$ python3 -q
>>> import numpy as np
>>> import numpy.linalg as la
>>> np.set_printoptions(precision=2, suppress=True, linewidth=160)
>>> M = np.loadtxt("x.csv", delimiter=",")
>>> print(M)
[[253. 227. 188. 290.  89. 157. 157. 206. 127. 109.]
 [227. 326. 223. 293. 112. 175. 254. 318. 169. 196.]
 [188. 223. 351. 250. 127. 224. 200. 253. 233. 140.]
 [290. 293. 250. 412. 120. 246. 225. 307. 212. 159.]
 [ 89. 112. 127. 120. 101.  78. 104. 147. 103.  80.]
 [157. 175. 224. 246.  78. 238. 146. 198. 164. 120.]
 [157. 254. 200. 225. 104. 146. 241. 262. 160. 161.]
 [206. 318. 253. 307. 147. 198. 262. 371. 207. 218.]
 [127. 169. 233. 212. 103. 164. 160. 207. 200.  89.]
 [109. 196. 140. 159.  80. 120. 161. 218.  89. 173.]]
>>> # equal to its transpose
>>> U, s, VT = la.svd(M)
>>> V = VT[:(s > 1e-8).sum()]
>>> rng = np.random.default_rng(84975)
>>> x0 = M[7] + -2 * M[1] + rng.integers(2) * np.eye(10)[6]
>>> print(x0)
[-248. -334. -193. -279.  -77. -152. -246. -265. -131. -174.]
>>> print(np.round(la.norm(x0 - V.T @ V @ x0), 2))
0.0
>>> print(la.matrix_rank(np.vstack([M, x0])))
9
>>> x0 = np.array([-5, -5, 1, -1, -1, -6, 3, -4, -1, 8])
>>> print(M @ (2 * x0))
[-6282. -6216. -5900. -8332. -2612. -5492. -4514. -6340. -4764. -2876.]
>>> print(np.sign((M @ x0).round(6)))
[-1. -1. -1. -1. -1. -1. -1. -1. -1. -1.]
>>> print(M @ np.ones(10))
[1803. 2293. 2189. 2514. 1061. 1746. 1910. 2487. 1664. 1445.]
>>> print(la.norm(M @ x0) <= la.norm(M, 2) * la.norm(x0) + 1e-9)
True
>>> print(M * x0)
[[-1265. -1135.   188.  -290.   -89.  -942.   471.  -824.  -127.   872.]
 [-1135. -1630.   223.  -293.  -112. -1050.   762. -1272.  -169.  1568.]
 [ -940. -1115.   351.  -250.  -127. -1344.   600. -1012.  -233.  1120.]
 [-1450. -1465.   250.  -412.  -120. -1476.   675. -1228.  -212.  1272.]
 [ -445.  -560.   127.  -120.  -101.  -468.   312.  -588.  -103.   640.]
 [ -785.  -875.   224.  -246.   -78. -1428.   438.  -792.  -164.   960.]
 [ -785. -1270.   200.  -225.  -104.  -876.   723. -1048.  -160.  1288.]
 [-1030. -1590.   253.  -307.  -147. -1188.   786. -1484.  -207.  1744.]
 [ -635.  -845.   233.  -212.  -103.  -984.   480.  -828.  -200.   712.]
 [ -545.  -980.   140.  -159.   -80.  -720.   483.  -872.   -89.  1384.]]
>>> print(M @ np.eye(10)[9])
[109. 196. 140. 159.  80. 120. 161. 218.  89. 173.]
>>> f, v = M[6], M[1]
>>> print(f @ f)
390168.0
>>> print(f @ v)
469292.0
>>> p = (f @ v) / (f @ f) * f
>>> print(la.matrix_rank(np.outer(f, v)))
1
>>> print(np.round((v - p) @ f, 2))
-0.0
>>> print(v - p)
[ 38.16  20.49 -17.56  22.37 -13.09  -0.61 -35.87   2.87 -23.45   2.35]
>>> data = np.load("w.npy")
>>> print(data)
[[-6 -6  0  4 -6  2  0]
 [-6 -6  0  4 -6  2  0]
 [-6 -6  0  4 -6  2  0]
 [-6 -6  0  4 -6  2  0]
 [-6 -6  0  4 -6  2  0]
 [ 0  0  0  0  0  0  0]
 [ 0  0  0  0  0  0  0]
 [-6 -6  0  4 -6  2  0]
 [ 0  0  0  0  0  0  0]
 [ 0  0  0  0  0  0  0]
 [-6 -6  0  4 -6  2  0]
 [-3 -3  0  2 -3  1  0]
 [-9 -9  0  6 -9  3  0]]
>>> theta = np.radians(180)
>>> Rm = np.eye(7)
>>> Rm[3, 3] = Rm[5, 5] = np.cos(theta)
>>> Rm[3, 5], Rm[5, 3] = -np.sin(theta), np.sin(theta)
>>> print(Rm.round(2) + 0)
[[ 1.  0.  0.  0.  0.  0.  0.]
 [ 0.  1.  0.  0.  0.  0.  0.]
 [ 0.  0.  1.  0.  0.  0.  0.]
 [ 0.  0.  0. -1.  0.  0.  0.]
 [ 0.  0.  0.  0.  1.  0.  0.]
 [ 0.  0.  0.  0.  0. -1.  0.]
 [ 0.  0.  0.  0.  0.  0.  1.]]
>>> out = data @ Rm.T
>>> print(out)
[[-6. -6.  0. -4. -6. -2.  0.]
 [-6. -6.  0. -4. -6. -2.  0.]
 [-6. -6.  0. -4. -6. -2.  0.]
 [-6. -6.  0. -4. -6. -2.  0.]
 [-6. -6.  0. -4. -6. -2.  0.]
 [ 0.  0.  0.  0.  0.  0.  0.]
 [ 0.  0.  0.  0.  0.  0.  0.]
 [-6. -6.  0. -4. -6. -2.  0.]
 [ 0.  0.  0.  0.  0.  0.  0.]
 [ 0.  0.  0.  0.  0.  0.  0.]
 [-6. -6.  0. -4. -6. -2.  0.]
 [-3. -3.  0. -2. -3. -1.  0.]
 [-9. -9.  0. -6. -9. -3.  0.]]
>>> print(round(float(la.det(Rm)), 2), np.trace(Rm))
1.0 3.0
>>> print(np.allclose(la.norm(data, axis=1), la.norm(out, axis=1)))
True
